% python3 -q
>>> import numpy as np
>>> np.set_printoptions(precision=1, suppress=True, linewidth=100, floatmode="fixed")
>>> A = np.load("dump.npy")
>>> A
array([[  1.0,  15.0,  16.0,  -7.0],
       [  0.0, -11.0,  -8.0,   2.0],
       [  0.0,   9.0,   6.0,  -2.0],
       [  0.0,   9.0,  10.0,  -6.0]])
>>> M2 = np.array([[1, 2, -1], [0, -1, 1]])
>>> Z = np.kron(M2, A)
>>> np.linalg.matrix_rank(Z)
np.int64(8)
>>> round(float(np.linalg.norm(Z, 2)), 1), round(np.linalg.norm(M2, 2) * np.linalg.norm(A, 2), 1)
(88.9, np.float64(88.9))
>>> rng = np.random.default_rng(2730)
>>> M2 = A + rng.integers(-2, 3, (4, 1)) @ rng.integers(-2, 3, (1, 4))
>>> M2
array([[-1.0, 11.0, 16.0, -9.0],
       [ 2.0, -7.0, -8.0,  4.0],
       [-1.0,  7.0,  6.0, -3.0],
       [ 0.0,  9.0, 10.0, -6.0]])
>>> M2 - A
array([[-2.0, -4.0,  0.0, -2.0],
       [ 2.0,  4.0,  0.0,  2.0],
       [-1.0, -2.0,  0.0, -1.0],
       [ 0.0,  0.0,  0.0,  0.0]])
>>> np.round(np.linalg.svd(M2 - A, compute_uv=False), 1) + 0
array([7.3, 0.0, 0.0, 0.0])
>>> M2 = np.linalg.inv(A)
>>> round(float(np.linalg.det(A) * np.linalg.det(M2)), 1)
1.0
>>> M2
array([[ 1.0,  2.1,  2.0, -1.1],
       [-0.0,  0.4,  0.7, -0.1],
       [ 0.0, -0.9, -1.2,  0.1],
       [-0.0, -0.9, -0.9, -0.2]])
>>> np.linalg.inv(M2)
array([[  1.0,  15.0,  16.0,  -7.0],
       [ -0.0, -11.0,  -8.0,   2.0],
       [  0.0,   9.0,   6.0,  -2.0],
       [  0.0,   9.0,  10.0,  -6.0]])
>>> vals, vecs = np.linalg.eig(A)
>>> A @ vecs[:, 0] - vals[0] * vecs[:, 0]
array([0.0, 0.0, 0.0, 0.0])
>>> J = np.load("data.npy")
>>> J
array([[0, 1, 2],
       [1, 4, 2],
       [2, 2, 0]])
>>> # symmetric
>>> f, v = J[0], J[1]
>>> f @ f
np.int64(5)
>>> pr = (f @ v) / (f @ f) * f
>>> np.outer(f, v)
array([[0, 0, 0],
       [1, 4, 2],
       [2, 8, 4]])
>>> v - pr
array([ 1.0,  2.4, -1.2])
>>> round(np.linalg.norm(f + v) ** 2 + np.linalg.norm(f - v) ** 2, 1)
np.float64(52.0)
>>> vals, vecs = np.linalg.eig(J)
>>> np.round(J @ vecs[:, 0] - vals[0] * vecs[:, 0], 1) + 0
array([0.0, 0.0, 0.0])
>>> round(np.prod(vals), 1)
np.float64(-8.0)
>>> M = np.eye(3, dtype=int)[rng.permutation(3)] * np.array([0, 2, 2])
>>> M
array([[0, 2, 0],
       [0, 0, 0],
       [0, 0, 2]])
>>> # 2 groups of indices that never mix
>>> M @ M
array([[0, 0, 0],
       [0, 0, 0],
       [0, 0, 4]])
>>> np.sort(np.linalg.eigvals(M).real)
array([0.0, 0.0, 2.0])
>>> round(float(np.linalg.det(M)), 1)
0.0
>>> np.prod(np.diag(M)), round(float(np.linalg.det(M)), 1)
(np.int64(0), 0.0)
>>> [int(np.linalg.matrix_rank(np.linalg.matrix_power(M, p))) for p in range(1, 4)]
[2, 1, 1]
>>> np.linalg.matrix_rank(M - M[0, 0] * np.eye(3))
np.int64(2)
>>> np.linalg.matrix_power(M - np.diag(np.diag(M)), 3)
array([[0, 0, 0],
       [0, 0, 0],
       [0, 0, 0]])
>>> np.sort(np.linalg.eigvals(M))
array([0.0, 0.0, 2.0])
>>> try:
...     np.linalg.inv(M)
... except np.linalg.LinAlgError as e:
...     print("failed:", e)
... 
failed: Singular matrix
>>> np.kron(np.eye(2, dtype=int), M)
array([[0, 2, 0, 0, 0, 0],
       [0, 0, 0, 0, 0, 0],
       [0, 0, 2, 0, 0, 0],
       [0, 0, 0, 0, 2, 0],
       [0, 0, 0, 0, 0, 0],
       [0, 0, 0, 0, 0, 2]])
>>> np.poly(M)
array([ 1.0, -2.0,  0.0,  0.0])
>>> P = np.triu(np.array([[1, 0, 2], [1, 2, 3], [3, 3, 1]]), 1) + np.eye(3)
>>> M2 = P @ J @ np.linalg.inv(P)
>>> M2
array([[  4.0,   5.0, -21.0],
       [  7.0,  10.0, -42.0],
       [  2.0,   2.0, -10.0]])
>>> round(np.linalg.det(M2), 1)
np.float64(-8.0)
>>> P @ J - J @ P
array([[  4.0,   4.0,  -3.0],
       [  6.0,   6.0, -14.0],
       [  0.0,   0.0, -10.0]])
>>> round(np.linalg.det(M2[::-1]), 1)
np.float64(8.0)
>>> round(float(np.linalg.eigvals(M2).sum().real), 1)
4.0
>>> X = (rng.random((4, 4)) < 0.3) + np.eye(4)
>>> X /= X.sum(axis=1, keepdims=True)
>>> X
array([[1.0, 0.0, 0.0, 0.0],
       [0.0, 1.0, 0.0, 0.0],
       [0.2, 0.2, 0.2, 0.2],
       [0.5, 0.0, 0.0, 0.5]])
>>> # a transition matrix
>>> labels = rng.permutation(4)
>>> labels
array([3, 2, 1, 0])
>>> M2 = X[labels][:, labels]
>>> np.sort(np.abs(np.linalg.eigvals(M2)))
array([0.2, 0.5, 1.0, 1.0])
>>> round(float(np.linalg.det(M2)), 1), np.round(np.linalg.det(X[labels]), 1)
(0.1, np.float64(0.1))
>>> M2
array([[0.5, 0.0, 0.0, 0.5],
       [0.2, 0.2, 0.2, 0.2],
       [0.0, 0.0, 1.0, 0.0],
       [0.0, 0.0, 0.0, 1.0]])
>>> K = np.load("out17.npy")
>>> K.round(1) + 0
array([[-0.2,  0.0,  1.0],
       [-0.7, -0.7, -0.1],
       [ 0.7, -0.7,  0.2]])
>>> round(np.einsum("ij,ji->", K, K), 1)
np.float64(2.0)
>>> np.round(K @ K, 1) + 0
array([[ 0.7, -0.7,  0.0],
       [ 0.5,  0.6, -0.6],
       [ 0.5,  0.4,  0.8]])
>>> np.allclose(K, K.T)
False
>>> np.allclose(K @ K.T, K.T @ K)
True
>>> round(np.trace(K), 1)
np.float64(-0.7)
>>> np.round(np.linalg.matrix_power(K, 3), 1) + 0
array([[ 0.3,  0.6,  0.8],
       [-0.9,  0.0,  0.4],
       [ 0.2, -0.8,  0.5]])
>>> M2 = K / np.sqrt((K ** 2).mean(axis=1, keepdims=True))
>>> K - K.mean(axis=1, keepdims=True)
array([[-0.5, -0.2,  0.7],
       [-0.2, -0.2,  0.4],
       [ 0.6, -0.8,  0.1]])
>>> np.linalg.norm(M2, axis=1)
array([1.7, 1.7, 1.7])
>>> E = np.load("a.npy")
>>> E
array([[ -6,   4,   2],
       [ -3,   6,   1],
       [-12,   0,   4],
       [-12,   6,   4]])
>>> f = np.array([0, 1, -1])
>>> np.array([np.convolve(row, f, "same") for row in E])
array([[ -6,  10,  -2],
       [ -3,   9,  -5],
       [-12,  12,   4],
       [-12,  18,  -2]])
>>> np.polyval(f, E[1])
array([-4,  5,  0])
>>> Uu, s, Vh = np.linalg.svd(E)
>>> vecs = Vh[:(s > 1e-8).sum()]
>>> x = E[0] + -2 * E[3] + rng.integers(2) * np.eye(3)[1]
>>> x
array([18.0, -7.0, -6.0])
>>> np.diag(vecs.T @ vecs)
array([0.9, 1.0, 0.1])
>>> np.round(np.linalg.norm(x - vecs.T @ vecs @ x), 1)
np.float64(0.0)
>>> np.linalg.matrix_rank(E, rtol=0.1)
np.int64(2)
>>> [round(float(x), 1) for x in np.linalg.svd(E, compute_uv=False)[:3]]
[20.4, 6.6, 0.0]
>>> round(np.linalg.norm(E, 2) / np.linalg.norm(E), 1)
np.float64(1.0)
>>> np.argsort(-np.linalg.norm(E, axis=0).round(6), kind="stable")[:3]
array([0, 1, 2])
>>> feats = np.cumsum(np.array([[0, 2, 0],
...     [1, 1, 2],
...     [0, 2, 2],
...     [0, 0, 0],
...     [1, 0, 1],
...     [1, 2, 1],
...     [1, 0, 1],
...     [0, 2, 1],
...     [0, 2, 2],
...     [2, 1, 1],
...     [0, 2, 1],
...     [2, 1, 1]]), axis=0)
>>> feats
array([[ 0,  2,  0],
       [ 1,  3,  2],
       [ 1,  5,  4],
       [ 1,  5,  4],
       [ 2,  5,  5],
       [ 3,  7,  6],
       [ 4,  7,  7],
       [ 4,  9,  8],
       [ 4, 11, 10],
       [ 6, 12, 11],
       [ 6, 14, 12],
       [ 8, 15, 13]])
>>> dist = np.linalg.norm(feats[:, None] - feats[None], axis=-1)
>>> dist.mean(axis=1).argmax()
np.int64(11)
>>> dist[9].round(6).argsort(kind="stable")[:4]
array([ 9, 10,  8, 11])
>>> np.linalg.norm(feats, axis=1)
array([ 2.0,  3.7,  6.5,  6.5,  7.3,  9.7, 10.7, 12.7, 15.4, 17.3, 19.4, 21.4])
>>> np.flatnonzero(dist[9] < dist.mean() / 2)
array([ 8,  9, 10])
>>> (dist + 1e9 * np.eye(12)).round(6).argmin(axis=1)
array([ 1,  0,  3,  2,  2,  6,  5,  6,  9, 10,  9, 10])
>>> P = feats @ np.linalg.solve(feats.T @ feats, feats.T)
>>> np.allclose(P @ P, P)
True
>>> cov = np.cov(feats, rowvar=False)
>>> feats.std(axis=0)
array([2.4, 4.1, 3.9])
>>> np.argsort(-feats.std(axis=0).round(6), kind="stable")
array([1, 2, 0])
>>> np.polyfit(feats[:, 1], feats[:, 0], 1)
array([ 0.6, -1.1])
>>> Xs = feats - feats.mean(axis=0)
>>> vecs = np.linalg.svd(Xs)[2][:1]
>>> M2 = Xs - Xs @ vecs.T @ vecs
>>> np.cov(Xs @ vecs.T, rowvar=False)
array(40.5)
>>> np.diag(vecs.T @ vecs)
array([0.1, 0.4, 0.4])
>>> np.linalg.svd(feats, compute_uv=False)
array([43.5,  2.6,  1.6])
>>> feats[12]
Traceback (most recent call last):
  File "<python-input-108>", line 1, in <module>
    feats[12]
    ~~~~~^^^^
IndexError: index 12 is out of bounds for axis 0 with size 12
>>> feats - feats[0]
array([[ 0,  0,  0],
       [ 1,  1,  2],
       [ 1,  3,  4],
       [ 1,  3,  4],
       [ 2,  3,  5],
       [ 3,  5,  6],
       [ 4,  5,  7],
       [ 4,  7,  8],
       [ 4,  9, 10],
       [ 6, 10, 11],
       [ 6, 12, 12],
       [ 8, 13, 13]])
>>> feats.sum(axis=1)
array([ 2,  6, 10, 10, 12, 16, 18, 21, 25, 29, 32, 36])
>>> np.count_nonzero(feats)
np.int64(34)
>>> np.linalg.rank(feats)
Traceback (most recent call last):
  File "<python-input-112>", line 1, in <module>
    np.linalg.rank(feats)
    ^^^^^^^^^^^^^^
AttributeError: module 'numpy.linalg' has no attribute 'rank'
>>> np.abs(feats).max()
np.int64(15)
>>> np.linalg.matrix_rank(feats)
np.int64(3)
>>> mat, _ = np.linalg.qr(np.array([[-0.5, -0.6, -0.8, -0.1],
...     [-0.5, 1.4, -0.6, 0.1],
...     [0.5, 0.5, 1.2, -1.7],
...     [0.4, -1.4, 0.5, -0.7]]))
>>> mat
array([[-0.5,  0.5, -0.7, -0.2],
       [-0.5, -0.5, -0.1,  0.7],
       [ 0.5, -0.4, -0.7, -0.1],
       [ 0.4,  0.5, -0.1,  0.7]])
>>> T = np.stack([mat, -1 * mat, mat[::-1]])
>>> np.linalg.norm(T, axis=(1, 2))
array([2.0, 2.0, 2.0])
>>> T.sum(axis=0)
array([[ 0.4,  0.5, -0.1,  0.7],
       [ 0.5, -0.4, -0.7, -0.1],
       [-0.5, -0.5, -0.1,  0.7],
       [-0.5,  0.5, -0.7, -0.2]])
>>> (T @ mat.T).shape
(3, 4, 4)
>>> np.round(np.einsum("bij,cij->bc", T, T), 1) + 0
array([[ 4.0, -4.0,  0.0],
       [-4.0,  4.0,  0.0],
       [ 0.0,  0.0,  4.0]])
>>> np.linalg.matrix_rank(T.reshape(3, -1))
np.int64(2)
